% ipython --no-banner

In [1]: import numpy as np

In [2]: from numpy import linalg as LA

In [3]: np.set_printoptions(precision=1, suppress=True, linewidth=120)

In [4]: def tidy(a):
   ...:     return np.round(a, 1) + 0
   ...: 

In [5]: m1 = np.loadtxt("data.csv", delimiter=",")

In [6]: print(tidy(m1))
[[ 0.1  0.2 -0.2  0.  -0.3  0.1  0.5 -0.4  0.2 -0.1 -0.3 -0.1 -0.4 -0.2  0.   0.1]
 [-0.4  0.1 -0.3  0.4  0.   0.1  0.  -0.1 -0.1  0.3 -0.3  0.1  0.4 -0.4 -0.2  0.2]
 [ 0.3 -0.2  0.1  0.2  0.1 -0.1  0.5 -0.2 -0.2  0.4  0.2  0.2  0.1  0.4 -0.1  0. ]
 [ 0.   0.1 -0.5  0.   0.5 -0.1  0.3  0.2  0.1 -0.2  0.2 -0.3  0.1 -0.1  0.2 -0.1]
 [-0.1  0.2  0.1 -0.1  0.   0.1  0.  -0.1 -0.1  0.4  0.4 -0.2 -0.3 -0.3 -0.4 -0.4]
 [-0.2 -0.2  0.1  0.2 -0.3  0.1  0.2  0.5  0.1  0.1  0.4  0.  -0.3  0.  -0.1  0.5]
 [-0.1  0.1  0.1  0.3  0.4 -0.3  0.1 -0.1  0.1 -0.4  0.   0.5 -0.2  0.  -0.4  0. ]
 [ 0.4 -0.3 -0.3 -0.1 -0.2  0.  -0.1  0.1 -0.2 -0.3 -0.1 -0.3  0.1 -0.1 -0.7  0.1]
 [-0.1  0.5  0.2 -0.3  0.1 -0.3 -0.1  0.  -0.2  0.2 -0.2 -0.4  0.   0.3 -0.2  0.4]
 [ 0.2  0.3 -0.6 -0.2 -0.1  0.1 -0.2  0.2 -0.1  0.2  0.   0.5 -0.3  0.2  0.   0.1]
 [-0.1  0.  -0.2 -0.2  0.   0.1 -0.2 -0.4  0.6  0.   0.4  0.   0.2  0.2 -0.2  0.2]
 [ 0.6  0.2  0.1  0.3  0.1  0.  -0.3 -0.2  0.   0.   0.2 -0.1  0.  -0.3  0.2  0.4]
 [ 0.3 -0.2  0.1 -0.1  0.2 -0.2  0.   0.3  0.6  0.4 -0.4  0.1  0.  -0.1 -0.1 -0.1]
 [ 0.1  0.2  0.3 -0.4  0.2  0.6  0.3  0.2  0.  -0.1  0.   0.2  0.3 -0.1 -0.1  0.1]
 [ 0.2  0.5  0.   0.3 -0.4 -0.1  0.1  0.3  0.2 -0.1  0.1  0.   0.3  0.2 -0.1 -0.3]
 [ 0.   0.   0.   0.5  0.3  0.6 -0.2  0.   0.1  0.  -0.2 -0.3 -0.2  0.4 -0.1  0. ]]

In [7]: left, sig, Vt = LA.svd(m1, full_matrices=False)

In [8]: print(tidy(sig))
[1. 1. 1. 1. 1. 1. 1. 1. 1. 1. 1. 1. 1. 1. 1. 1.]

In [9]: print((sig > 1e-8).sum())
16

In [10]: print(left.shape, sig.shape, Vt.shape)
(16, 16) (16,) (16, 16)

In [11]: print(np.allclose(left * sig @ Vt, m1))
True

In [12]: print(tidy(np.sqrt((sig ** 2).sum())), tidy(LA.norm(m1)))
4.0 4.0

In [13]: rng = np.random.default_rng(618542)

In [14]: idx = rng.permutation(16)

In [15]: print(idx)
[12 11  0 15  9  6 13 14  1  4  7  5 10  8  2  3]

In [16]: other = m1[idx][:, idx]

In [17]: print(tidy(np.trace(other)))
0.6

In [18]: E = np.load("layer19.npy")

In [19]: print(E)
[[-4 -2  5 -5 -3 -5 -2  1  2 -4  3  0]
 [-2  2  4  1  1  4  2  2  1  1  0 -1]
 [ 5  4  0  0 -1 -3 -2  0 -2  1  0  0]
 [-5  1  0 -6 -3 -3 -4  2  0 -4  1  1]
 [-3  1 -1 -3 -2  5 -4 -3 -2 -5  5 -5]
 [-5  4 -3 -3  5 -4  0 -5  6  0 -2 -4]
 [-2  2 -2 -4 -4  0  6 -3  0  4  0 -1]
 [ 1  2  0  2 -3 -5 -3  4  3  0  3 -2]
 [ 2  1 -2  0 -2  6  0  3 -2 -2  0 -1]
 [-4  1  1 -4 -5  0  4  0 -2  4  5  3]
 [ 3  0  0  1  5 -2  0  3  0  5  0  1]
 [ 0 -1  0  1 -5 -4 -1 -2 -1  3  1  4]]

In [20]: f = np.array([8, 2, 3])

In [21]: print(np.polyval(f, E[4]))
[ 69  13   9  69  31 213 123  69  31 193 213 193]

In [22]: print(np.array([np.convolve(row, f, "same") for row in E]))
[[-24  24 -36 -19 -61 -35 -11  12 -25  22  -6   9]
 [ 12  30  22  22  37  27  32  18  16   5  -5  -2]
 [ 42  23  12  -8 -26 -25 -13 -22   4  -4   3   0]
 [ -2 -13 -45 -36 -48 -47  -1  -8 -26   0  -2   5]
 [  2 -15 -23 -25  27 -28 -17 -34 -53  24 -45   5]
 [ 22 -31 -18  25 -31   7 -52  38  -3   2 -36 -14]
 [ 12 -18 -30 -46 -20  36 -12  12  23   8   4  -2]
 [ 18   7  22 -20 -40 -43  11  23  18  33 -10   5]
 [ 12  -8  -1 -22  44   6  42 -10 -11 -10 -14  -2]
 [  0  -2 -27 -45 -22  17   8  -4  28  42  46  21]
 [  6   9   8  42  -3  11  18   6  49  10  23   2]
 [ -8  -2   5 -38 -39 -31 -30 -15  16  11  43  11]]

In [23]: print(np.correlate(E[4], E[5], "full"))
[ 12   2   2  -4  35 -27   5   4  72 -12 -27  14  37  31 -58  86 -71  74 -18 -10  60 -45  25]

In [24]: print(np.convolve(E[4], f))
[-24   2 -15 -23 -25  27 -28 -17 -34 -53  24 -45   5 -15]

In [25]: t3 = np.stack([E, 3 * E, E[::-1]])

In [26]: print(t3.shape)
(3, 12, 12)

In [27]: print(np.einsum("bij,cij->bc", t3, t3))
[[ 1244  3732    64]
 [ 3732 11196   192]
 [   64   192  1244]]

In [28]: w, evecs = LA.eigh(E)

In [29]: print(tidy(evecs.T @ evecs))
[[1. 0. 0. 0. 0. 0. 0. 0. 0. 0. 0. 0.]
 [0. 1. 0. 0. 0. 0. 0. 0. 0. 0. 0. 0.]
 [0. 0. 1. 0. 0. 0. 0. 0. 0. 0. 0. 0.]
 [0. 0. 0. 1. 0. 0. 0. 0. 0. 0. 0. 0.]
 [0. 0. 0. 0. 1. 0. 0. 0. 0. 0. 0. 0.]
 [0. 0. 0. 0. 0. 1. 0. 0. 0. 0. 0. 0.]
 [0. 0. 0. 0. 0. 0. 1. 0. 0. 0. 0. 0.]
 [0. 0. 0. 0. 0. 0. 0. 1. 0. 0. 0. 0.]
 [0. 0. 0. 0. 0. 0. 0. 0. 1. 0. 0. 0.]
 [0. 0. 0. 0. 0. 0. 0. 0. 0. 1. 0. 0.]
 [0. 0. 0. 0. 0. 0. 0. 0. 0. 0. 1. 0.]
 [0. 0. 0. 0. 0. 0. 0. 0. 0. 0. 0. 1.]]

In [30]: print(tidy(LA.eigvalsh(E @ E)))
[  0.7   2.4  16.   23.1  33.3  38.9  67.7  91.2 194.  219.5 222.5 334.8]

In [31]: print(tidy(evecs.T @ E @ evecs))
[[-18.3   0.    0.    0.    0.    0.    0.    0.    0.    0.    0.    0. ]
 [  0.  -14.8   0.    0.    0.    0.    0.    0.    0.    0.    0.    0. ]
 [  0.    0.   -9.5   0.    0.    0.    0.    0.    0.    0.    0.    0. ]
 [  0.    0.    0.   -6.2   0.    0.    0.    0.    0.    0.    0.    0. ]
 [  0.    0.    0.    0.   -1.6   0.    0.    0.    0.    0.    0.    0. ]
 [  0.    0.    0.    0.    0.    0.8   0.    0.    0.    0.    0.    0. ]
 [  0.    0.    0.    0.    0.    0.    4.    0.    0.    0.    0.    0. ]
 [  0.    0.    0.    0.    0.    0.    0.    4.8   0.    0.    0.    0. ]
 [  0.    0.    0.    0.    0.    0.    0.    0.    5.8   0.    0.    0. ]
 [  0.    0.    0.    0.    0.    0.    0.    0.    0.    8.2   0.    0. ]
 [  0.    0.    0.    0.    0.    0.    0.    0.    0.    0.   13.9   0. ]
 [  0.    0.    0.    0.    0.    0.    0.    0.    0.    0.    0.   14.9]]

In [32]: print(np.unique(w.round(6) + 0, return_counts=True)[1])
[1 1 1 1 1 1 1 1 1 1 1 1]

In [33]: print(np.all(LA.eigvalsh(E) > 0))
False

In [34]: print(tidy(LA.eigvalsh(E).min()))
-18.3

In [35]: idx = rng.permutation(12)

In [36]: print(idx)
[ 7  1  4  9  5  3 11  2  8  6 10  0]

In [37]: other = E[idx][:, idx]

In [38]: print(np.trace(other))
2

In [39]: print(np.diag(other))
[ 4  2 -2  4 -4 -6  4  0 -2  6  0 -4]

In [40]: print(tidy(np.sort(np.abs(LA.eigvals(other)))))
[ 0.8  1.6  4.   4.8  5.8  6.2  8.2  9.5 13.9 14.8 14.9 18.3]

In [41]: J = np.load("mat.npy")

In [42]: print(tidy(J))
[[-0.4  0.   0.   0.5 -0.6 -0.1 -0.3  0.   0. ]
 [ 0.7  0.  -0.2  0.4 -0.1 -0.4  0.   0.3  0. ]
 [ 0.2  0.1 -0.4 -0.3 -0.3 -0.1  0.  -0.8 -0.1]
 [ 0.2  0.5  0.6 -0.3 -0.1 -0.2 -0.5  0.   0.1]
 [ 0.2 -0.4  0.1  0.  -0.2  0.3 -0.1 -0.1  0.8]
 [-0.3  0.2 -0.4 -0.2  0.  -0.5  0.1  0.2  0.5]
 [ 0.   0.2  0.1  0.5  0.6 -0.1 -0.2 -0.5  0.2]
 [-0.1 -0.6  0.4 -0.1  0.1 -0.6  0.3 -0.2 -0.1]
 [-0.1 -0.5 -0.3 -0.2  0.2 -0.1 -0.7  0.1 -0.1]]

In [43]: other = np.array([[1, 0],
    ...:     [2, 2],
    ...:     [-2, -2],
    ...:     [0, 1],
    ...:     [-2, 1],
    ...:     [0, 2],
    ...:     [-2, 0],
    ...:     [1, -2],
    ...:     [0, 0]])

In [44]: print(LA.matrix_rank(J @ other))
2

In [45]: print(np.vstack([J, other.T]).shape)
(11, 9)

In [46]: print(tidy(np.einsum("ik,kj->ij", J, other)))
[[ 1.3 -0.4]
 [ 1.7 -0.8]
 [ 1.2  1.7]
 [ 1.2 -1.2]
 [-0.4 -0.3]
 [ 0.8 -0.2]
 [-0.9  2.2]
 [-2.9 -2.7]
 [ 0.7 -0.7]]

In [47]: print(tidy(np.einsum("ik,kj->ji", J, other)))
[[ 1.3  1.7  1.2  1.2 -0.4  0.8 -0.9 -2.9  0.7]
 [-0.4 -0.8  1.7 -1.2 -0.3 -0.2  2.2 -2.7 -0.7]]

In [48]: print(tidy(J @ other))
[[ 1.3 -0.4]
 [ 1.7 -0.8]
 [ 1.2  1.7]
 [ 1.2 -1.2]
 [-0.4 -0.3]
 [ 0.8 -0.2]
 [-0.9  2.2]
 [-2.9 -2.7]
 [ 0.7 -0.7]]

In [49]: idx = rng.permutation(9)

In [50]: print(idx)
[8 3 7 2 1 6 5 4 0]

In [51]: other = J[idx][:, idx]

In [52]: print(tidy(np.sort(np.abs(LA.eigvals(other)))))
[1. 1. 1. 1. 1. 1. 1. 1. 1.]

In [53]: print(tidy(other))
[[-0.1 -0.2  0.1 -0.3 -0.5 -0.7 -0.1  0.2 -0.1]
 [ 0.1 -0.3  0.   0.6  0.5 -0.5 -0.2 -0.1  0.2]
 [-0.1 -0.1 -0.2  0.4 -0.6  0.3 -0.6  0.1 -0.1]
 [-0.1 -0.3 -0.8 -0.4  0.1  0.  -0.1 -0.3  0.2]
 [ 0.   0.4  0.3 -0.2  0.   0.  -0.4 -0.1  0.7]
 [ 0.2  0.5 -0.5  0.1  0.2 -0.2 -0.1  0.6  0. ]
 [ 0.5 -0.2  0.2 -0.4  0.2  0.1 -0.5  0.  -0.3]
 [ 0.8  0.  -0.1  0.1 -0.4 -0.1  0.3 -0.2  0.2]
 [ 0.   0.5  0.   0.   0.  -0.3 -0.1 -0.6 -0.4]]

In [54]: print(tidy(LA.det(other)), tidy(LA.det(J[idx])))
1.0 1.0

In [55]: data = np.loadtxt("case2.csv", delimiter=",")

In [56]: print(data)
[[-2. -3.  0.  0.  0.  0.  0.  0.  0.  0.  0.  0.  0.]
 [-3.  1. -3.  0.  0.  0.  0.  0.  0.  0.  0.  0.  0.]
 [ 0. -3. -2. -3.  0.  0.  0.  0.  0.  0.  0.  0.  0.]
 [ 0.  0. -3.  1. -3.  0.  0.  0.  0.  0.  0.  0.  0.]
 [ 0.  0.  0. -3.  2. -3.  0.  0.  0.  0.  0.  0.  0.]
 [ 0.  0.  0.  0. -3. -2. -3.  0.  0.  0.  0.  0.  0.]
 [ 0.  0.  0.  0.  0. -3.  1. -3.  0.  0.  0.  0.  0.]
 [ 0.  0.  0.  0.  0.  0. -3.  0. -3.  0.  0.  0.  0.]
 [ 0.  0.  0.  0.  0.  0.  0. -3.  1. -3.  0.  0.  0.]
 [ 0.  0.  0.  0.  0.  0.  0.  0. -3.  1. -3.  0.  0.]
 [ 0.  0.  0.  0.  0.  0.  0.  0.  0. -3. -2. -3.  0.]
 [ 0.  0.  0.  0.  0.  0.  0.  0.  0.  0. -3.  0. -3.]
 [ 0.  0.  0.  0.  0.  0.  0.  0.  0.  0.  0. -3. -2.]]

In [57]: # symmetric, so the eigenvalues are real

In [58]: print(np.all(LA.eigvalsh(data) > 0))
False

In [59]: arr = np.loadtxt("test17.csv", delimiter=",")

In [60]: print(arr)
[[0. 0. 0. 0. 1. 0. 1. 0. 1. 0. 1. 0. 0.]
 [0. 0. 1. 0. 0. 0. 0. 0. 0. 0. 0. 0. 1.]
 [0. 1. 0. 1. 0. 0. 0. 0. 0. 0. 0. 0. 0.]
 [0. 0. 1. 0. 0. 0. 0. 0. 1. 0. 0. 0. 0.]
 [1. 0. 0. 0. 0. 0. 1. 0. 1. 1. 0. 0. 0.]
 [0. 0. 0. 0. 0. 0. 0. 0. 0. 0. 0. 0. 0.]
 [1. 0. 0. 0. 1. 0. 0. 0. 0. 0. 0. 0. 0.]
 [0. 0. 0. 0. 0. 0. 0. 0. 1. 0. 1. 0. 0.]
 [1. 0. 0. 1. 1. 0. 0. 1. 0. 0. 1. 0. 0.]
 [0. 0. 0. 0. 1. 0. 0. 0. 0. 0. 1. 1. 0.]
 [1. 0. 0. 0. 0. 0. 0. 1. 1. 1. 0. 0. 1.]
 [0. 0. 0. 0. 0. 0. 0. 0. 0. 1. 0. 0. 0.]
 [0. 1. 0. 0. 0. 0. 0. 0. 0. 0. 1. 0. 0.]]

In [61]: r = LA.matrix_rank(arr)

In [62]: print(r)
12

In [63]: null = LA.svd(arr)[2][r:].T

In [64]: print([int(LA.matrix_rank(arr[:, :j + 1])) for j in range(13)])
[1, 2, 3, 4, 5, 5, 6, 7, 8, 9, 10, 11, 12]

In [65]: print(LA.matrix_rank(arr.T @ arr), LA.matrix_rank(arr @ arr.T))
12 12
